$ ipython --no-banner

In [1]: import numpy as np

In [2]: from numpy import linalg as LA

In [3]: np.set_printoptions(precision=2, suppress=True, linewidth=160)

In [4]: tidy = lambda a: np.round(a, 2) + 0

In [5]: W0 = np.array([[-3, 1, -3, -2], [0, -2, 3, -3], [3, 0, 0, -3], [-3, 3, 3, 1]])

In [6]: W0[-1] = W0[0] + -1 * W0[1]

In [7]: W0
Out[7]: 
array([[-3,  1, -3, -2],
       [ 0, -2,  3, -3],
       [ 3,  0,  0, -3],
       [-3,  3, -6,  1]])

In [8]: t = np.radians(90)

In [9]: r_ = np.eye(4)

In [10]: r_[1, 1] = r_[0, 0] = np.cos(t)

In [11]: r_[1, 0], r_[0, 1] = -np.sin(t), np.sin(t)

In [12]: tidy(r_)
Out[12]: 
array([[ 0.,  1.,  0.,  0.],
       [-1.,  0.,  0.,  0.],
       [ 0.,  0.,  1.,  0.],
       [ 0.,  0.,  0.,  1.]])

In [13]: Y = W0 @ r_.T

In [14]: tidy(LA.det(r_)), np.trace(r_)
Out[14]: (np.float64(1.0), np.float64(2.0))

In [15]: np.allclose(LA.norm(W0, axis=1), LA.norm(Y, axis=1))
Out[15]: True

In [16]: np.allclose(W0 @ W0.T, Y @ Y.T)
Out[16]: True

In [17]: np.abs(Y - W0).max(axis=0)
Out[17]: array([6., 3., 0., 0.])

In [18]: tidy(LA.det(2 * W0)), tidy(LA.det(W0))
Out[18]: (np.float64(0.0), np.float64(0.0))

In [19]: tidy(LA.eigvals(W0))
Out[19]: array([ 3.46+0.j  , -3.73+2.63j, -3.73-2.63j,  0.  +0.j  ])

In [20]: tidy(LA.det(W0[::-1]))
Out[20]: np.float64(0.0)

In [21]: tidy(LA.det(W0.T))
Out[21]: np.float64(0.0)

In [22]: np.einsum("ij,ji->", W0, W0)
Out[22]: np.int64(26)

In [23]: np.kron(np.eye(2, dtype=int), W0)
Out[23]: 
array([[-3,  1, -3, -2,  0,  0,  0,  0],
       [ 0, -2,  3, -3,  0,  0,  0,  0],
       [ 3,  0,  0, -3,  0,  0,  0,  0],
       [-3,  3, -6,  1,  0,  0,  0,  0],
       [ 0,  0,  0,  0, -3,  1, -3, -2],
       [ 0,  0,  0,  0,  0, -2,  3, -3],
       [ 0,  0,  0,  0,  3,  0,  0, -3],
       [ 0,  0,  0,  0, -3,  3, -6,  1]])

In [24]: tidy(np.sort(np.abs(LA.eigvals(W0))))
Out[24]: array([0.  , 3.46, 4.56, 4.56])

In [25]: W0 @ W0
Out[25]: 
array([[  6, -11,  24,  10],
       [ 18,  -5,  12,  -6],
       [  0,  -6,   9,  -9],
       [-12,  -6,  12,  16]])

In [26]: tidy(np.abs(LA.eigvals(W0)).max())
Out[26]: np.float64(4.56)

In [27]: tidy(np.trace(LA.pinv(W0) @ W0))
Out[27]: np.float64(3.0)

In [28]: np.unique(W0.round(6), axis=0).shape
Out[28]: (4, 4)

In [29]: LA.lstsq(W0[:-1].T, W0[-1])[2]
Out[29]: np.int32(3)

In [30]: np.argsort(-LA.norm(W0, axis=0).round(6), kind="stable")[:3]
Out[30]: array([2, 0, 3])

In [31]: [round(float(x), 2) for x in LA.svd(W0, compute_uv=False)[:3]]
Out[31]: [9.26, 4.55, 3.41]

In [32]: rng = np.random.default_rng(18223)

In [33]: K = rng.normal(size=(13, 3))

In [34]: K = 3 * K / LA.norm(K, axis=1, keepdims=True)

In [35]: tidy(K)
Out[35]: 
array([[ 1.93,  1.09,  2.02],
       [-1.89, -0.19, -2.32],
       [-2.96, -0.49,  0.  ],
       [-0.24,  2.88,  0.81],
       [ 1.1 , -1.61, -2.28],
       [ 2.77,  1.08, -0.4 ],
       [ 1.49, -2.59, -0.28],
       [-2.54,  1.39,  0.77],
       [ 0.61, -1.69,  2.4 ],
       [-1.72, -0.28, -2.44],
       [ 1.55,  1.5 ,  2.09],
       [-2.09,  0.17,  2.15],
       [-1.88, -0.23, -2.32]])

In [36]: f, g = K[10], K[9]

In [37]: tidy(f @ g)
Out[37]: np.float64(-8.17)

In [38]: pr = (f @ g) / (f @ f) * f

In [39]: tidy(pr)
Out[39]: array([-1.4 , -1.36, -1.9 ])

In [40]: tidy(np.outer(f, g))
Out[40]: 
array([[-2.66, -0.43, -3.77],
       [-2.58, -0.42, -3.66],
       [-3.6 , -0.58, -5.1 ]])

In [41]: D = LA.norm(K[:, None] - K[None], axis=-1)

In [42]: tidy(LA.norm(K, axis=1))
Out[42]: array([3., 3., 3., 3., 3., 3., 3., 3., 3., 3., 3., 3., 3.])

In [43]: D[8].round(6).argsort(kind="stable")[:4]
Out[43]: array([ 8,  6,  0, 11])

In [44]: tidy(LA.norm(K - K.mean(axis=0), axis=1))
Out[44]: array([3.16, 2.84, 2.72, 2.91, 3.17, 3.25, 3.23, 2.71, 3.11, 2.86, 3.12, 2.79, 2.84])

In [45]: Y = K + rng.integers(-2, 3, (13, 2)) @ rng.integers(-2, 3, (2, 3))

In [46]: tidy(Y)
Out[46]: 
array([[-4.07,  5.09,  6.02],
       [-5.89, -0.19,  1.68],
       [-4.96, -0.49,  2.  ],
       [-2.24,  6.88,  0.81],
       [-0.9 , -3.61,  0.72],
       [ 0.77,  3.08,  0.6 ],
       [ 3.49, -6.59, -0.28],
       [-2.54,  1.39,  0.77],
       [ 2.61, -5.69,  2.4 ],
       [-1.72,  3.72, -4.44],
       [ 3.55, -2.5 ,  2.09],
       [ 3.91, -3.83, -1.85],
       [ 0.12,  1.77, -5.32]])

In [47]: LA.matrix_rank(Y - K, tol=1e-8)
Out[47]: np.int64(2)

In [48]: tidy(LA.svd(Y - K, compute_uv=False))
Out[48]: array([15.16,  9.44,  0.  ])

In [49]: x = np.array([2, -5, -1])

In [50]: target = K @ x

In [51]: tidy(LA.pinv(K) @ K)
Out[51]: 
array([[1., 0., 0.],
       [0., 1., 0.],
       [0., 0., 1.]])

In [52]: tidy(target)
Out[52]: array([ -3.62,  -0.5 ,  -3.49, -15.68,  12.53,   0.54,  16.2 , -12.81,   7.26,   0.38,  -6.5 ,  -7.17,  -0.28])

In [53]: tidy(LA.solve(K.T @ K, K.T @ target))
Out[53]: array([ 2., -5., -1.])

In [54]: target = target + 0.1 * rng.normal(size=13)

In [55]: tidy(target)
Out[55]: array([ -3.55,  -0.44,  -3.5 , -15.7 ,  12.47,   0.42,  16.2 , -12.77,   7.16,   0.17,  -6.44,  -7.15,  -0.26])

In [56]: b, *_ = LA.lstsq(K, target)

In [57]: [round(float(LA.norm(LA.solve(K.T @ K + lam * np.eye(3), K.T @ target))), 2) for lam in (0, 1, 10, 100)]
Out[57]: [5.47, 5.29, 4.15, 1.38]

In [58]: tidy(K.T @ (target - K @ b))
Out[58]: array([0., 0., 0.])

In [59]: b.round()
Out[59]: array([ 2., -5., -1.])

In [60]: Y = np.array([[4, -5], [-3, -3]])

In [61]: arr = Y + Y.T

In [62]: arr
Out[62]: 
array([[ 8, -8],
       [-8, -6]])

In [63]: O, r_ = LA.qr(arr)

In [64]: tidy(O @ r_)
Out[64]: 
array([[ 8., -8.],
       [-8., -6.]])

In [65]: tidy(abs(r_[0, 0])), tidy(LA.norm(arr[:, 0]))
Out[65]: (np.float64(11.31), np.float64(11.31))

In [66]: tidy(r_)
Out[66]: 
array([[-11.31,   1.41],
       [  0.  ,  -9.9 ]])

In [67]: np.allclose(r_.T @ r_, arr.T @ arr)
Out[67]: True

In [68]: O.shape, r_.shape
Out[68]: ((2, 2), (2, 2))

In [69]: Y = LA.inv(arr)

In [70]: tidy(LA.det(arr) * LA.det(Y))
Out[70]: np.float64(1.0)

In [71]: tidy(arr @ Y)
Out[71]: 
array([[1., 0.],
       [0., 1.]])

In [72]: tidy(LA.cond(arr))
Out[72]: np.float64(1.21)

In [73]: Uu, sv, Vt = LA.svd(arr, full_matrices=False)

In [74]: tidy(np.cumsum(sv ** 2) / np.sum(sv ** 2))
Out[74]: array([0.59, 1.  ])

In [75]: (sv > 1e-8).sum()
Out[75]: np.int64(2)

In [76]: tidy(Vt @ Vt.T)
Out[76]: 
array([[1., 0.],
       [0., 1.]])

In [77]: tidy(Uu.T @ Uu)
Out[77]: 
array([[1., 0.],
       [0., 1.]])

In [78]: J = np.loadtxt("m.csv", delimiter=",")

In [79]: J
Out[79]: 
array([[14.,  3.,  9.],
       [20.,  6., 18.],
       [13.,  4., 16.],
       [19.,  7., 25.],
       [33., 11., 29.],
       [13.,  4., 16.],
       [ 7.,  1.,  7.],
       [14.,  3.,  9.],
       [20.,  6., 18.],
       [27.,  8., 20.],
       [21.,  5., 11.],
       [27.,  8., 20.],
       [21.,  5., 11.],
       [14.,  3.,  9.],
       [13.,  4., 16.],
       [20.,  6., 18.],
       [27.,  8., 20.],
       [27.,  8., 20.],
       [33., 11., 29.],
       [33., 11., 29.],
       [19.,  7., 25.],
       [ 7.,  1.,  7.],
       [20.,  6., 18.],
       [33., 11., 29.]])

In [80]: Xc = J - J.mean(axis=0)

In [81]: vecs = LA.svd(Xc)[2][:1]

In [82]: Y = Xc - Xc @ vecs.T @ vecs

In [83]: tidy(LA.norm(Y) / LA.norm(Xc))
Out[83]: np.float64(0.28)

In [84]: tidy((Xc @ vecs.T).std(axis=0))
Out[84]: array([10.48])

In [85]: data = np.minimum.outer(np.arange(1, 4), np.arange(1, 4)) * -2

In [86]: data
Out[86]: 
array([[-2, -2, -2],
       [-2, -4, -4],
       [-2, -4, -6]])

In [87]: Xc = K - K.mean(axis=0)

In [88]: vecs = LA.svd(Xc)[2][:2]

In [89]: Y = Xc - Xc @ vecs.T @ vecs

In [90]: tidy(LA.norm(Y) / LA.norm(Xc))
Out[90]: np.float64(0.42)

In [91]: X = np.array([[-3, 3], [3, 1]])

In [92]: x = np.array([0, -3])

In [93]: target = X @ x

In [94]: b, lr = np.zeros(2), 1 / LA.norm(X, 2) ** 2

In [95]: for i in range(30):
    ...:     b -= lr * X.T @ (X @ b - target)
    ...:     if i % 10 == 0: print(i, round(LA.norm(X @ b - target), 2))
    ...: 
0 4.69
10 0.1
20 0.0

In [96]: tidy(b)
Out[96]: array([ 0., -3.])

In [97]: M = np.load("block3.npy")

In [98]: M
Out[98]: 
array([[-0.19, -0.1 ,  0.3 ],
       [-0.4 , -0.2 , -0.8 ],
       [ 1.41,  0.7 ,  0.  ],
       [ 3.  ,  1.5 ,  0.6 ],
       [-2.37, -1.2 , -0.5 ],
       [ 0.62,  0.3 , -0.5 ],
       [-2.18, -1.1 , -0.3 ],
       [-1.39, -0.7 , -2.  ],
       [ 5.83,  2.9 ,  0.5 ],
       [ 1.81,  0.9 ,  0.2 ],
       [-2.84, -1.4 ,  0.8 ],
       [-1.15, -0.6 ,  0.3 ],
       [-2.18, -1.1 , -1.1 ],
       [ 1.6 ,  0.8 ,  1.1 ],
       [-3.6 , -1.8 ,  1.1 ],
       [ 2.4 ,  1.2 , -1.5 ],
       [-0.62, -0.3 ,  3.3 ],
       [-1.8 , -0.9 ,  1.4 ],
       [-2.98, -1.5 , -3.1 ],
       [ 1.98,  1.  , -0.4 ],
       [ 0.4 ,  0.2 ,  1.7 ],
       [ 0.58,  0.3 , -2.4 ],
       [-1.4 , -0.7 ,  0.2 ]])

In [99]: x = np.array([1, 1, 0])

In [100]: target = M @ x

In [101]: tidy(LA.pinv(M) @ M)
Out[101]: 
array([[1., 0., 0.],
       [0., 1., 0.],
       [0., 0., 1.]])

In [102]: target = target + 0.3 * rng.normal(size=23)

In [103]: tidy(target)
Out[103]: 
array([-0.27, -0.24,  1.52,  4.19, -3.63,  0.66, -3.05, -1.67,  9.04,  2.9 , -4.39, -1.66, -2.83,  2.34, -5.79,  3.43, -0.47, -3.19, -4.66,  2.92,  0.24,
        0.85, -1.46])

In [104]: b, *_ = LA.lstsq(M, target)

In [105]: tidy(M.T @ (target - M @ b))
Out[105]: array([0., 0., 0.])

In [106]: tidy(LA.norm(target - M @ b))
Out[106]: np.float64(1.55)

In [107]: F = np.load("a.npy")

In [108]: F
Out[108]: 
array([[ 3.27, -0.64, -3.39],
       [-3.92, -1.04,  1.99],
       [-2.42,  2.62,  0.15],
       [-2.45,  1.71, -0.69],
       [ 2.5 , -3.55, -3.29],
       [ 2.49, -1.55, -3.34],
       [-3.03,  0.45, -0.98],
       [-0.02, -0.14, -3.91],
       [-2.99,  1.47,  0.5 ],
       [ 2.84, -1.12, -4.06],
       [-3.58,  2.65, -0.6 ],
       [ 1.96, -1.04, -5.16],
       [-1.88,  2.73,  0.1 ],
       [-2.68,  3.34,  0.25],
       [-4.95,  2.91, -1.22]])

In [109]: Xc = F - F.mean(axis=0)

In [110]: vecs = LA.svd(Xc)[2][:2]

In [111]: Y = Xc - Xc @ vecs.T @ vecs

In [112]: LA.norm(Y, axis=1).round(6).argmax()
Out[112]: np.int64(14)

In [113]: tidy(np.cov(Xc @ vecs.T, rowvar=False))
Out[113]: 
array([[14.25,  0.  ],
       [ 0.  ,  1.79]])

In [114]: tidy(Y.std(axis=0))
Out[114]: array([0.57, 0.28, 0.59])

In [115]: tidy(LA.norm(Y) / LA.norm(Xc))
Out[115]: np.float64(0.22)

In [116]: Uu, sv, Vt = LA.svd(W0)

In [117]: np.argmax(sv[:-1] / (sv[1:] + 1e-6)) + 1
Out[117]: np.int64(3)

In [118]: tidy(sv)
Out[118]: array([9.26, 4.55, 3.41, 0.  ])

In [119]: Y = Uu[:, :3] @ np.diag(sv[:3]) @ Vt[:3]

In [120]: tidy(LA.norm(W0 - Y) / LA.norm(W0))
Out[120]: np.float64(0.0)

In [121]: tidy(np.abs(W0 - Y).max())
Out[121]: np.float64(0.0)

In [122]: LA.matrix_rank(Y)
Out[122]: np.int64(3)

In [123]: tidy(LA.norm(W0 - Y, 2)), tidy(sv[3])
Out[123]: (np.float64(0.0), np.float64(0.0))

In [124]: basis = F[[6, 8]].astype(float)

In [125]: for _ in range(4):
     ...:     labels = LA.norm(F[:, None] - basis, axis=-1).argmin(axis=1)
     ...:     basis = np.array([F[labels == j].mean(axis=0) for j in range(2)])
     ...: 

In [126]: labels
Out[126]: array([0, 1, 1, 1, 0, 0, 1, 0, 1, 0, 1, 0, 1, 1, 1])

In [127]: np.bincount(labels)
Out[127]: array([6, 9])

In [128]: tidy(basis)
Out[128]: 
array([[ 2.17, -1.34, -3.86],
       [-3.1 ,  1.87, -0.06]])

In [129]: [round(float(LA.det(data[:i, :i])), 2) + 0 for i in range(1, 4)]
Out[129]: [-2.0, 4.0, -8.0]

In [130]: tidy(LA.eigvalsh(data).min())
Out[130]: np.float64(-10.1)

In [131]: x = np.array([4, 1, 1])

In [132]: h = np.maximum(F @ x, 0)

In [133]: tidy(h)
Out[133]: array([9.05, 0.  , 0.  , 0.  , 3.16, 5.07, 0.  , 0.  , 0.  , 6.18, 0.  , 1.64, 0.  , 0.  , 0.  ])

In [134]: tidy(np.maximum(F @ (3 * x), 0))
Out[134]: array([27.15,  0.  ,  0.  ,  0.  ,  9.48, 15.21,  0.  ,  0.  ,  0.  , 18.54,  0.  ,  4.92,  0.  ,  0.  ,  0.  ])

In [135]: np.flatnonzero(h > 1e-9)
Out[135]: array([ 0,  4,  5,  9, 11])
